$ ipython --no-banner

In [1]: import numpy as np

In [2]: import numpy.linalg as la

In [3]: np.set_printoptions(precision=2, suppress=True, linewidth=200, floatmode="fixed")

In [4]: W0 = np.loadtxt("m.csv", delimiter=",")

In [5]: W0
Out[5]: 
array([[0.23, 0.35, 0.23],
       [0.35, 0.54, 0.35],
       [0.23, 0.35, 0.23]])

In [6]: w, evecs = la.eigh(W0)

In [7]: np.abs(evecs[:, -1])
Out[7]: array([0.48, 0.74, 0.48])

In [8]: np.abs(evecs[:, -1]).round(6).argmax()
Out[8]: np.int64(1)

In [9]: np.round(evecs.T @ evecs, 2) + 0
Out[9]: 
array([[1.00, 0.00, 0.00],
       [0.00, 1.00, 0.00],
       [0.00, 0.00, 1.00]])

In [10]: w.round(2) + 0
Out[10]: array([0.00, 0.00, 1.00])

In [11]: np.round(la.eigvalsh(W0 @ W0), 2) + 0
Out[11]: array([0.00, 0.00, 1.00])

In [12]: (w > 1e-8).sum(), (w < -1e-8).sum()
Out[12]: (np.int64(1), np.int64(0))

In [13]: np.unique(w.round(6) + 0, return_counts=True)[1]
Out[13]: array([2, 1])

In [14]: rng = np.random.default_rng(22035)

In [15]: z = rng.permutation(3)

In [16]: z
Out[16]: array([2, 1, 0])

In [17]: other = W0[z][:, z]

In [18]: round(float(la.det(other)), 2), np.round(la.det(W0[z]), 2)
Out[18]: (-0.0, np.float64(-0.0))

In [19]: other
Out[19]: 
array([[0.23, 0.35, 0.23],
       [0.35, 0.54, 0.35],
       [0.23, 0.35, 0.23]])

In [20]: np.round(np.sort(np.abs(la.eigvals(other))), 2) + 0
Out[20]: array([0.00, 0.00, 1.00])

In [21]: np.diag(other)
Out[21]: array([0.23, 0.54, 0.23])

In [22]: arr = np.loadtxt("dump.csv", delimiter=",")

In [23]: arr
Out[23]: 
array([[1.00, 0.00, 0.00, 1.00, 0.00, 0.00],
       [0.00, 1.00, 0.00, 0.00, 1.00, 0.00],
       [0.00, 0.00, 1.00, 0.00, 0.00, 1.00],
       [1.00, 0.00, 0.00, 1.00, 0.00, 0.00],
       [0.00, 1.00, 0.00, 0.00, 1.00, 0.00],
       [0.00, 0.00, 1.00, 0.00, 0.00, 1.00]])

In [24]: z = rng.permutation(6)

In [25]: z
Out[25]: array([2, 0, 1, 4, 3, 5])

In [26]: other = arr[z][:, z]

In [27]: np.round(la.det(other), 2), round(la.det(arr[z]), 2)
Out[27]: (np.float64(0.0), np.float64(0.0))

In [28]: np.sort(np.abs(la.eigvals(other)))
Out[28]: array([0.00, 0.00, 0.00, 2.00, 2.00, 2.00])

In [29]: np.diag(other)
Out[29]: array([1.00, 1.00, 1.00, 1.00, 1.00, 1.00])
